% ipython --no-banner

In [1]: import numpy as np

In [2]: np.set_printoptions(precision=1, suppress=True, linewidth=100)

In [3]: X = np.load("out7.npy")

In [4]: X
Out[4]: 
array([[  0,   0,  -8,   9],
       [  0,   0,   6,  -3],
       [-16,  18, -16,  18],
       [ 12,  -6,  12,  -6]])

In [5]: t = np.radians(15)

In [6]: R = np.eye(4)

In [7]: R[2, 2] = R[3, 3] = np.cos(t)

In [8]: R[2, 3], R[3, 2] = -np.sin(t), np.sin(t)

In [9]: R
Out[9]: 
array([[ 1. ,  0. ,  0. ,  0. ],
       [ 0. ,  1. ,  0. ,  0. ],
       [ 0. ,  0. ,  1. , -0.3],
       [ 0. ,  0. ,  0.3,  1. ]])

In [10]: Y = X @ R.T

In [11]: np.linalg.svd(X, compute_uv=False), np.linalg.svd(Y, compute_uv=False)
Out[11]: (array([39.7,  9.3,  6.4,  1.5]), array([39.7,  9.3,  6.4,  1.5]))

In [12]: np.round(np.linalg.det(R), 1), round(float(np.trace(R)), 1)
Out[12]: (np.float64(1.0), 3.9)

In [13]: Y
Out[13]: 
array([[  0. ,   0. , -10.1,   6.6],
       [  0. ,   0. ,   6.6,  -1.3],
       [-16. ,  18. , -20.1,  13.2],
       [ 12. ,  -6. ,  13.1,  -2.7]])

In [14]: (Y - Y.T) / 2
Out[14]: 
array([[ 0. ,  0. ,  3. , -2.7],
       [ 0. ,  0. , -5.7,  2.3],
       [-3. ,  5.7,  0. ,  0.1],
       [ 2.7, -2.3, -0.1,  0. ]])

In [15]: np.round(np.abs(np.linalg.eigvals(Y)).max(), 1)
Out[15]: np.float64(36.9)

In [16]: round(np.trace(Y), 1)
Out[16]: np.float64(-22.8)

In [17]: f = np.array([0, 1, 1, 2])

In [18]: Y = X + np.outer(f, np.eye(4)[2])

In [19]: np.linalg.matrix_rank(np.linalg.inv(Y) - np.linalg.inv(X), tol=1e-8)
Out[19]: np.int64(1)

In [20]: np.linalg.matrix_rank(Y - X)
Out[20]: np.int64(1)

In [21]: round(float(np.linalg.det(Y) / np.linalg.det(X)), 1), np.round(1 + np.linalg.solve(X, f)[2], 1)
Out[21]: (1.3, np.float64(1.3))

In [22]: m1 = np.load("run15.npy")

In [23]: m1
Out[23]: 
array([[ 2., -3.,  0.,  0.,  0.,  0.,  0.],
       [-3.,  0., -3.,  0.,  0.,  0.,  0.],
       [ 0., -3.,  1., -3.,  0.,  0.,  0.],
       [ 0.,  0., -3., -3., -3.,  0.,  0.],
       [ 0.,  0.,  0., -3.,  3., -3.,  0.],
       [ 0.,  0.,  0.,  0., -3.,  1., -3.],
       [ 0.,  0.,  0.,  0.,  0., -3., -1.]])

In [24]: f, v = m1[4], m1[5]

In [25]: f @ f
Out[25]: np.float64(27.0)

In [26]: f @ v
Out[26]: np.float64(-12.0)

In [27]: p = (f @ v) / (f @ f) * f

In [28]: (v - p) @ f
Out[28]: np.float64(0.0)

In [29]: v - p
Out[29]: array([ 0. ,  0. ,  0. , -1.3, -1.7, -0.3, -3. ])

In [30]: np.linalg.matrix_rank(np.outer(f, v))
Out[30]: np.int64(1)

In [31]: A = np.load("arr.npy")

In [32]: A
Out[32]: 
array([[  5.8,  -1.1,   0.6,  -2.5,   2.9,  -1.9,  -0.3,  -0.9],
       [ -0.2,   2. ,  -0.1,   0.8,   0.7,  -1.9,   5.8,  -1.8],
       [  4.1,   0.7,  -0.6,   0.9,  -0.1,  -3.2,   1.2,  -1.4],
       [  2.7,  -5.9,  -2.3,  -2.7,   0.4,   2.1,   2.7,  -0.6],
       [ -7.4,  -0.3,   1.9,   2.9,  -3.3,   0.1,  -4.2,   0. ],
       [  0.7,   2.5,  -6.1,   2. ,  -1.5,  -0.4,   3.7,  -0.1],
       [  9.7,   3.9,   3.6,   0.8,  -1.3,  -0.9,   1.6,  -2.7],
       [  4.7,   4.5,   7.6,   3.4,   4.2,  -8.1,   4. ,   0.1],
       [  1.8,  -0.1,  -1.4,   2.5,   1.1,  -0.6,  -5.3,   0.7],
       [ -4.6,  -3.6,  -1.1,   0. ,   2.1,  -4.4,  -0.4,  -1.2],
       [ -0.3,  -1.1,  -8.4,  -3.7,  -0.3,   3. ,  -3.9,   5.9],
       [ -2.5,   2.3,   3.3,  -0.9,   1.5,   2.1,  -5.1,  -7. ],
       [  6.2,   3.5,   0.4,  -3. ,   0.9,  -2.1,   0.9,  -1.6],
       [ 12.9,  -2.4,  -0.8,   4.7,  -1.4,  -0.9,  -1.7,   0.9],
       [ -1.4,   3.6,  -4. ,  -4.1,  -1.3,   1.5,  -1.6,   0.1],
       [  0.3,  -2. ,   2.2,   0.6,  -1.2,   2.6,   0.8,  -1.1],
       [  5.1,   1.6,  -0.9,  -3.6,   0.9,  -1.4,   8.2,   6.1],
       [  1.4,   0.7,   4.9,   0.5,  -1. ,  -4.4,   3.6,  -2.6],
       [ -8. ,   2.2,   5.3,   1.6,   3.7,   0. ,   8.6,  -2.1],
       [ -6.7,   2.5,  -0.2,  -2.8,  -0.2,  -2.1,  -0.7,   0.5],
       [  0.6,  -1.9,   6.3,   4. ,   3. ,  -5.3,   6.4,  -2.4],
       [ -5.8,  -3.7,  -0.8,   0.7,   1.6,  -2.8,   1.8,  -3.5],
       [  5.8,  -1.6,   4.8,  -0.7,   0.5,   0.1,   8.6,   0.7],
       [ -3.3,   0.5,  -5.6,  -1.9,   5.7,  -0.1,  -2.6,   4. ],
       [  7.8,  -1. ,   3.3,  -0.5,  -1.9,   1.2,  -5.9,   6.8],
       [  4.7,  -0.6,   5. ,   3.5,  -6.8,  -0.5,  -3.1,   3.3],
       [ -0.3,   2.5,  -1.3,   0.3,  -4.7,   1.2,   5.7,  -3.7],
       [  5.2,   1.4,  -6.7,  -1.5,   1.5,  -4.6,  -0.2,  -1.6],
       [ -0.3,   3.1,  -8.8,  -0.7,   8. ,  -0.1,   0.5,  -1.9],
       [  1.3,   1.6,  -1. ,   2.9,   3. ,  -1.6,  -5. ,   4.7],
       [ -2.8,   4.1,  -1.2,  -0.2,  -2.6,   3.3,  -0.9,   2.7],
       [ -9.3,   1.2,   7.7,   0.6,   5.6,  -1.6,  -3.3,   2.1],
       [ -1. ,  -6. ,  -0.5,   4.3,  -2.1,  -3. ,   7.5,  -3.1],
       [ -5.7,  -0.2,   2. ,   1.4,   7.5,  -0.4,  -2.4,   4.2],
       [  0.3,   0.2,   1.5,  -2.4,   1.4,  -4.3,   2.1,   3.4],
       [  9.4,  -2.2,  -0.8,   3. ,  -6.4,   0.2,  -2.2,   0.9],
       [  1.7,  -5.7,   6.8,  -0.4,  -4.6,   3.3,   0.5,  -0.9],
       [  3. ,  -2.2,   7.9,   0.5,   8.1,  -2.7,  -8.8,  -1.1],
       [  3.9,   0.8,   8. ,   0.8,  -5.1,   1.8,   2.9,   3.8],
       [ -2. ,   1.3,   7.3,   0.1,   5.2,   0.5,   1. ,   1.9],
       [ 13.5,  -2.4,  -1.2,   0.3,   6.7,  -2.3,  -3.1,   2.8],
       [  7.1,   5.8,   1.4,  -2.8,   3.6,  -0.2,   0.1,  -4.4],
       [ -0.5,   7. ,   4.4,  -0.8,  -7.5,  -1.7,   3.6,  -0.3],
       [-10.8,   1.2,   5.5,   3.1,   0.6,  -1.8,   1.5,  -3.3]])

In [33]: cen = A - A.mean(axis=0)

In [34]: evecs = np.linalg.svd(cen)[2][:7]

In [35]: Y = cen - cen @ evecs.T @ evecs

In [36]: (cen @ evecs.T).std(axis=0)
Out[36]: array([5.6, 4.7, 4.1, 3.8, 3. , 2.8, 2.2])

In [37]: round(float(np.linalg.norm(Y) / np.linalg.norm(cen)), 1)
Out[37]: 0.2

In [38]: x = np.array([0, 1, 1, 3, 1, 1, 2, 1])

In [39]: y = A @ x

In [40]: b, lr = np.zeros(8), 1 / np.linalg.norm(A, 2) ** 2

In [41]: for i in range(8):
    ...:     b -= lr * A.T @ (A @ b - y)
    ...:     if i % 2 == 0: print(i, round(np.linalg.norm(A @ b - y), 1))
    ...: 
0 43.9
2 31.5
4 25.4
6 20.9

In [42]: b
Out[42]: array([-0.1,  0.6,  1.2,  1.7,  0.6,  0.1,  1.7,  0.8])

In [43]: Y = np.c_[A[:, :4] @ np.array([[-3, 0, -3, -3], [2, -1, -3, -3], [0, -3, -2, 3], [-2, 3, -3, -2]]), np.array([0, 2, 0, 1, 2, 3, 0, 1, 1, 0, 0, 2, 3, 2, 0, 2, 1, 0, 2, 1, 1, 2, 0, 0, 3, 1, 2, 3, 2, 0, 3, 1, 1, 3, 3, 0, 3, 0, 3, 1, 0, 3, 1, 1])]

In [44]: Y
Out[44]: 
array([[-14.6,  -8.2,  -7.8,  -7.3,   0. ],
       [  3. ,   0.7,  -7.6,  -7.3,   2. ],
       [-12.7,   3.8, -15.9, -18. ,   0. ],
       [-14.5,   4.7,  22.3,   8.1,   1. ],
       [ 15.8,   3.3,  10.6,  23. ,   2. ],
       [ -1.1,  21.8,  -3.4, -31.9,   3. ],
       [-22.9, -12.3, -50.4, -31.6,   0. ],
       [-11.9, -17.1, -53. , -11.6,   1. ],
       [-10.6,  11.8,  -9.8, -14.3,   1. ],
       [  6.6,   6.9,  26.8,  21.3,   0. ],
       [  6.1,  15.2,  32.1, -13.6,   0. ],
       [ 13.9, -14.9,  -3.3,  12.3,   2. ],
       [ -5.6, -13.7, -20.9, -21.9,   3. ],
       [-52.9,  18.9, -44. , -43.3,   2. ],
       [ 19.6,  -3.9,  13.7, -10.4,   0. ],
       [ -6.1,  -2.8,  -1.1,  10.5,   2. ],
       [ -4.9,  -9.7,  -7.5, -15.6,   1. ],
       [ -3.8, -13.9, -17.6,   7.4,   0. ],
       [ 25.2, -13.3,   2. ,  30.1,   2. ],
       [ 30.7, -10.3,  21.4,  17.6,   1. ],
       [-13.6,  -5. , -20.7,  14.8,   1. ],
       [  8.6,   8.2,  28. ,  24.7,   2. ],
       [-19.2, -14.9, -20.1,   3.2,   0. ],
       [ 14.7,  10.6,  25.3,  -4.6,   0. ],
       [-24.4, -10.4, -25.5,  -9.5,   3. ],
       [-22.3,  -3.9, -32.8,  -4.3,   1. ],
       [  5.3,   2.3,  -4.9, -11.1,   2. ],
       [ -9.8,  14.2,  -1.9, -36.9,   3. ],
       [  8.5,  21.2,  11.3, -33.4,   2. ],
       [ -6.5,  10.1, -15.4, -17.5,   0. ],
       [ 17. ,  -1.1,  -0.9,  -7.1,   3. ],
       [ 29.1, -22.5,   7.1,  46.2,   1. ],
       [-17.6,  20.4,   9.1,  10.9,   1. ],
       [ 13.9,  -1.6,   9.5,  20.9,   3. ],
       [  4.3, -11.9,   2.7,   7.8,   3. ],
       [-38.6,  13.6, -29. , -30. ,   0. ],
       [-15.7, -15.9,  -0.4,  33.2,   3. ],
       [-14.4, -20. , -19.7,  20.3,   0. ],
       [-11.7, -22.4, -32.5,   8.3,   3. ],
       [  8.4, -22.9, -12.8,  23.8,   1. ],
       [-45.9,   6.9, -31.8, -37.5,   0. ],
       [ -4.1, -18.4, -33.1, -28.9,   3. ],
       [ 17.1, -22.6, -25.9,  -4.7,   1. ],
       [ 28.6,  -8.4,   8.5,  39.1,   1. ]])

In [45]: np.round(np.linalg.norm(Y - A @ np.linalg.lstsq(A, Y)[0], axis=0), 1) + 0
Out[45]: array([ 0. ,  0. ,  0. ,  0. , 11.1])

In [46]: np.linalg.matrix_rank(Y)
Out[46]: np.int64(5)

In [47]: np.linalg.matrix_rank(np.c_[A, Y])
Out[47]: np.int64(9)
